>>> import numpy as np
>>> import numpy.linalg as la
>>> np.set_printoptions(precision=2, suppress=True, linewidth=140, floatmode="fixed")
>>> M = np.load("m.npy")
>>> print(M)
[[1.00 0.00 0.00]
 [0.00 1.00 0.00]
 [0.00 0.00 1.00]]
>>> # symmetric, so the eigenvalues are real
>>> print(np.sort(np.abs(la.eigvals(M)))[::-1])
[1.00 1.00 1.00]
>>> p = np.eye(3)[1]
>>> for _ in range(6):
...     p = p @ M
...     print(p.round(2))
... 
[0.00 1.00 0.00]
[0.00 1.00 0.00]
[0.00 1.00 0.00]
[0.00 1.00 0.00]
[0.00 1.00 0.00]
[0.00 1.00 0.00]
>>> print(np.flatnonzero(la.matrix_power((M != 0) + (M.T != 0) + np.eye(3), 3)[1]))
[1]
>>> print((la.matrix_power((M != 0) + (M.T != 0) + np.eye(3), 3) > 0).astype(int))
[[1 0 0]
 [0 1 0]
 [0 0 1]]
>>> x = np.array([1, 0, 1])
>>> target = M @ x
>>> print(target)
[1.00 0.00 1.00]
>>> print(la.solve(M, target))
[1.00 0.00 1.00]
>>> print(la.solve(M, target + M[:, 0]))
[2.00 0.00 1.00]
>>> print(la.solve(M.T, M[0]))
[1.00 0.00 0.00]
>>> print(la.solve(M, M[:, 2]))
[0.00 0.00 1.00]
>>> A2 = np.array([[8, 4, 1, 4, 7, 3, 8, 2, 3, 0],
...     [1, 8, 8, 6, 9, 5, 8, 6, 3, 3],
...     [0, 5, 4, 0, 8, 1, 4, 9, 2, 2],
...     [8, 7, 3, 5, 7, 3, 2, 9, 9, 9],
...     [3, 7, 1, 1, 0, 8, 9, 9, 9, 5],
...     [2, 5, 7, 4, 7, 0, 8, 4, 2, 5]])
>>> arr = A2.T @ A2
>>> print(arr)
[[142 127  57  89 135  77 131 129 130 100]
 [127 228 151 126 224 134 233 247 182 157]
 [ 57 151 140  96 181  64 159 150  85  99]
 [ 89 126  96  94 145  65 131 114  92  88]
 [135 224 181 145 292  95 230 231 141 141]
 [ 77 134  64  65  95 108 146 144 125  84]
 [131 233 159 131 230 146 293 231 171 135]
 [129 247 150 114 231 144 231 299 212 182]
 [130 182  85  92 141 125 171 212 188 149]
 [100 157  99  88 141  84 135 182 149 144]]
>>> # symmetric
>>> print(round(float(la.det(arr)), 2))
-0.0
>>> print(np.round(np.sort(np.abs(la.eigvals(arr))), 2) + 0)
[   0.00    0.00    0.00    0.00   15.75   33.05   85.01   88.70  163.96 1541.54]
>>> print(np.allclose(arr @ arr.T, arr.T @ arr))
True
>>> print((arr + arr.T) / 2)
[[142.00 127.00  57.00  89.00 135.00  77.00 131.00 129.00 130.00 100.00]
 [127.00 228.00 151.00 126.00 224.00 134.00 233.00 247.00 182.00 157.00]
 [ 57.00 151.00 140.00  96.00 181.00  64.00 159.00 150.00  85.00  99.00]
 [ 89.00 126.00  96.00  94.00 145.00  65.00 131.00 114.00  92.00  88.00]
 [135.00 224.00 181.00 145.00 292.00  95.00 230.00 231.00 141.00 141.00]
 [ 77.00 134.00  64.00  65.00  95.00 108.00 146.00 144.00 125.00  84.00]
 [131.00 233.00 159.00 131.00 230.00 146.00 293.00 231.00 171.00 135.00]
 [129.00 247.00 150.00 114.00 231.00 144.00 231.00 299.00 212.00 182.00]
 [130.00 182.00  85.00  92.00 141.00 125.00 171.00 212.00 188.00 149.00]
 [100.00 157.00  99.00  88.00 141.00  84.00 135.00 182.00 149.00 144.00]]
>>> print(round(np.abs(la.eigvals(arr)).max(), 2))
1541.54
>>> print(arr @ arr)
[[132319 209115 134287 119685 209934 120878 215119 225248 172356 148050]
 [209115 347993 229133 196802 350402 199461 359003 375587 280583 243508]
 [134287 229133 156530 131429 236875 127685 237597 245238 178865 158298]
 [119685 196802 131429 113464 201604 111220 203764 210441 156857 137176]
 [209934 350402 236875 201604 362499 195733 362578 375308 275909 242904]
 [120878 199461 127685 111220 195733 117628 206375 216108 164223 139900]
 [215119 359003 237597 203764 362578 206375 374784 384962 287021 248160]
 [225248 375587 245238 210441 375308 216108 384962 408073 305396 264627]
 [172356 280583 178865 156857 275909 164223 287021 305396 232949 199603]
 [148050 243508 158298 137176 242904 139900 248160 264627 199603 173417]]
>>> r0 = np.array([-1, -4])
>>> print(np.array([np.convolve(row, r0, "same") for row in arr]))
[[ -142  -695  -565  -317  -491  -617  -439  -653  -646  -620]
 [ -127  -736 -1063  -730  -728 -1030  -769 -1179 -1170  -885]
 [  -57  -379  -744  -656  -565  -788  -415  -786  -685  -439]
 [  -89  -482  -600  -478  -521  -645  -391  -638  -548  -456]
 [ -135  -764 -1077  -869  -872 -1263  -610 -1151 -1065  -705]
 [  -77  -442  -600  -321  -355  -488  -578  -728  -701  -584]
 [ -131  -757 -1091  -767  -754 -1066  -877 -1403 -1095  -819]
 [ -129  -763 -1138  -714  -687 -1068  -807 -1223 -1408 -1030]
 [ -130  -702  -813  -432  -509  -689  -671  -896 -1036  -901]
 [ -100  -557  -727  -484  -493  -648  -471  -722  -877  -740]]
>>> print(np.cross(arr[3, :3], arr[5, :3]))
[-4800  1696  2224]
>>> print(la.lstsq(arr[:-1].T, arr[-1])[2])
6
>>> print(np.allclose(arr[:-1].T @ la.lstsq(arr[:-1].T, arr[-1])[0], arr[-1]))
True
>>> X = np.array([[5, 5, 5, 1, 3],
...     [5, 2, 2, 4, 5],
...     [3, 5, 0, 3, 4],
...     [0, 4, 2, 3, 5],
...     [2, 0, 3, 4, 5]])
>>> print(X)
[[5 5 5 1 3]
 [5 2 2 4 5]
 [3 5 0 3 4]
 [0 4 2 3 5]
 [2 0 3 4 5]]
>>> G = X.T @ X
>>> print(np.diag(G))
[ 63  70  42  51 100]
>>> print(la.svd(X, compute_uv=False) ** 2)
[269.69  26.81  18.98  10.50   0.02]
>>> print(np.allclose(G, G.T))
True
>>> mat = np.array([[9, 9, 21], [9, 9, 21], [3, 3, 7], [-3, -3, -7]])
>>> # column 1 repeats column 0
>>> r0 = np.array([-1, 2, 0])
>>> print(np.array([np.convolve(row, r0, "same") for row in mat]))
[[  9  -3  42]
 [  9  -3  42]
 [  3  -1  14]
 [ -3   1 -14]]
>>> print(np.cross(mat[0, :3], mat[2, :3]))
[0 0 0]
>>> print(np.correlate(mat[0], mat[2], "full"))
[ 63  90 201  90  63]
>>> U, sigma, vt = la.svd(mat)
>>> print(sigma.round(2) + 0)
[36.61  0.00  0.00]
>>> A2 = U[:, :1] @ np.diag(sigma[:1]) @ vt[:1]
>>> print(np.round(la.norm(mat - A2) / la.norm(mat), 2))
0.0
>>> print(np.round(np.abs(mat - A2).max(), 2))
0.0
>>> print(la.matrix_rank(mat, rtol=0.05))
1
>>> print(A2)
[[ 9.00  9.00 21.00]
 [ 9.00  9.00 21.00]
 [ 3.00  3.00  7.00]
 [-3.00 -3.00 -7.00]]
>>> U, sigma, vt = la.svd(A2)
>>> V = vt[:(sigma > 1e-8).sum()]
>>> rng = np.random.default_rng(12)
>>> x = A2[0] + -1 * A2[3] + rng.integers(2) * np.eye(3)[2]
>>> print(x)
[12.00 12.00 29.00]
>>> print(round(float(la.norm(x - V.T @ V @ x)), 2))
0.52
>>> print(V.T @ V)
[[0.13 0.13 0.31]
 [0.13 0.13 0.31]
 [0.31 0.31 0.73]]
>>> print(round(float(la.norm(mat, 2) / la.norm(mat)), 2))
1.0
>>> A = np.loadtxt("mat.csv", delimiter=",")
>>> print(A)
[[ 0.00  0.00 -2.00  1.00  2.00 -2.00  0.00  3.00  3.00]
 [ 0.00  0.00 -1.00 -1.00  2.00 -2.00 -1.00  3.00  2.00]
 [ 0.00  0.00  0.00 -1.00  0.00  3.00  0.00 -2.00  3.00]
 [ 0.00  0.00  0.00  0.00  2.00 -3.00  1.00  1.00 -1.00]
 [ 0.00  0.00  0.00  0.00  0.00  0.00 -1.00 -2.00 -3.00]
 [ 0.00  0.00  0.00  0.00  0.00  0.00  0.00 -1.00 -3.00]
 [ 0.00  0.00  0.00  0.00  0.00  0.00  0.00  3.00  2.00]
 [ 0.00  0.00  0.00  0.00  0.00  0.00  0.00  0.00 -2.00]
 [ 0.00  0.00  0.00  0.00  0.00  0.00  0.00  0.00  0.00]]
>>> print(round(float(la.norm(A, 2) / la.norm(A)), 2))
0.76
>>> print([round(float(x), 2) for x in la.svd(A, compute_uv=False)[:3]])
[8.88, 6.41, 2.65]
>>> print(la.cond(A) > 100)
True
>>> r0 = np.array([1, 3, 0])
>>> print(np.cross(A[5, :3], A[0, :3]))
[-0.00  0.00  0.00]
>>> A2 = np.array([[0, 2],
...     [2, 2],
...     [0, 2],
...     [1, 0],
...     [0, 2],
...     [0, 0],
...     [1, 1],
...     [1, 0],
...     [1, 0]])
>>> print(la.matrix_rank(A @ A2))
2
>>> J = np.load("w.npy")
>>> print(J)
[[ 1 -1  1]
 [ 1  0  0]
 [ 1  1  1]
 [ 1  2  4]
 [ 1  3  9]
 [ 1  4 16]
 [ 1  5 25]
 [ 1  6 36]
 [ 1  7 49]
 [ 1  8 64]]
>>> # column 2 dominates
>>> U, sigma, vt = la.svd(J)
>>> print(np.argmax(sigma[:-1] / (sigma[1:] + 1e-6)) + 1)
1
>>> print(sigma)
[94.71  3.95  1.76]
>>> A2 = U[:, :1] @ np.diag(sigma[:1]) @ vt[:1]
>>> print(np.round(la.norm(J - A2, 2), 2), np.round(sigma[1], 2))
3.95 3.95
>>> print(np.round(np.abs(J - A2).max(), 2))
1.63
>>> print(round(float(la.norm(J - A2) / la.norm(J)), 2))
0.05
>>> proj = J @ la.solve(J.T @ J, J.T)
>>> print(np.round(la.eigvalsh(proj), 2) + 0)
[0.00 0.00 0.00 0.00 0.00 0.00 0.00 1.00 1.00 1.00]
>>> print(np.allclose(proj @ proj, proj))
True
>>> print(round(float(np.trace(proj)), 2))
3.0
>>> print(np.round(proj @ J[:, 2], 2) + 0)
[ 1.00  0.00  1.00  4.00  9.00 16.00 25.00 36.00 49.00 64.00]
>>> x = np.array([1, 2, 0])
>>> target = J @ x
>>> print(target)
[-1  1  3  5  7  9 11 13 15 17]
>>> print(np.round(la.solve(J.T @ J, J.T @ target), 2) + 0)
[1.00 2.00 0.00]
>>> target = target + 0.3 * rng.normal(size=10)
>>> print(target)
[-0.69  1.22  3.22  5.49  6.64  8.81 10.60 12.97 15.30 16.99]
>>> b, *_ = la.lstsq(J, target)
>>> print(b.round())
[1.00 2.00 0.00]
>>> print(b)
[1.25 1.84 0.02]
>>> print([round(float(la.norm(la.solve(J.T @ J + lam * np.eye(3), J.T @ target))), 2) for lam in (0, 1, 10, 100)])
[2.23, 2.08, 1.36, 0.43]
>>> F = np.loadtxt("dump.csv", delimiter=",")
>>> print(F)
[[-0.02  3.05  3.02  2.83  2.18  0.08]
 [ 0.07  3.07  2.96  2.96  2.01  0.09]
 [ 0.11  3.04  3.02  2.70  1.96 -0.28]
 [ 0.01  2.92  3.04  3.01  1.90  0.00]
 [-0.10  3.19  2.92  3.03  2.02  0.17]
 [ 0.04  3.10  3.12  3.18  2.15 -0.12]
 [-0.01  3.08  3.03  3.01  2.06 -0.07]
 [ 0.10  3.05  2.79  3.12  1.89  0.05]
 [ 0.24  3.04  3.15  3.03  1.99 -0.05]
 [-0.11  3.06  2.96  2.99  2.02  0.02]
 [-0.05  3.11  3.03  2.85  1.93 -0.08]
 [ 0.13  2.99  3.19  3.00  2.14 -0.07]
 [-0.15  2.97  2.95  3.01  2.07  0.00]
 [ 0.02  2.97  3.05  2.98  2.06 -0.02]
 [ 0.98 -0.05 -0.17  1.89  0.03  0.02]
 [ 1.07  0.05 -0.06  2.02  0.07  0.02]
 [ 0.94  0.07 -0.11  2.03  0.00 -0.12]
 [ 1.04  0.01 -0.03  2.00  0.07 -0.10]
 [ 0.93  0.24 -0.05  1.95  0.07  0.01]
 [ 0.96  0.07  0.07  1.92  0.00 -0.11]
 [ 1.00 -0.08  0.10  1.96  0.01 -0.04]
 [ 1.03  0.08 -0.13  1.92  0.12 -0.02]
 [ 0.89  0.05 -0.09  1.90  0.20  0.11]
 [ 0.95 -0.05 -0.27  2.16  0.03  0.01]
 [ 0.96 -0.03 -0.03  2.12  0.14  0.05]
 [ 0.86 -0.11  0.00  1.92 -0.01 -0.13]
 [ 0.93 -0.03 -0.15  1.99 -0.22  0.12]
 [ 0.97  0.09  0.03  1.89  0.04 -0.16]]
>>> U, sigma, vt = la.svd(F)
>>> print(sigma)
[21.37  7.12  0.65  0.42  0.39  0.34]
>>> print(np.argmax(sigma[:-1] / (sigma[1:] + 1e-6)) + 1)
2
>>> A2 = U[:, :2] @ np.diag(sigma[:2]) @ vt[:2]
>>> print(round(la.norm(F - A2, 2), 2), np.round(sigma[2], 2))
0.65 0.65
>>> print(la.matrix_rank(F, rtol=0.05))
2
>>> print(round(np.abs(F - A2).max(), 2))
0.26
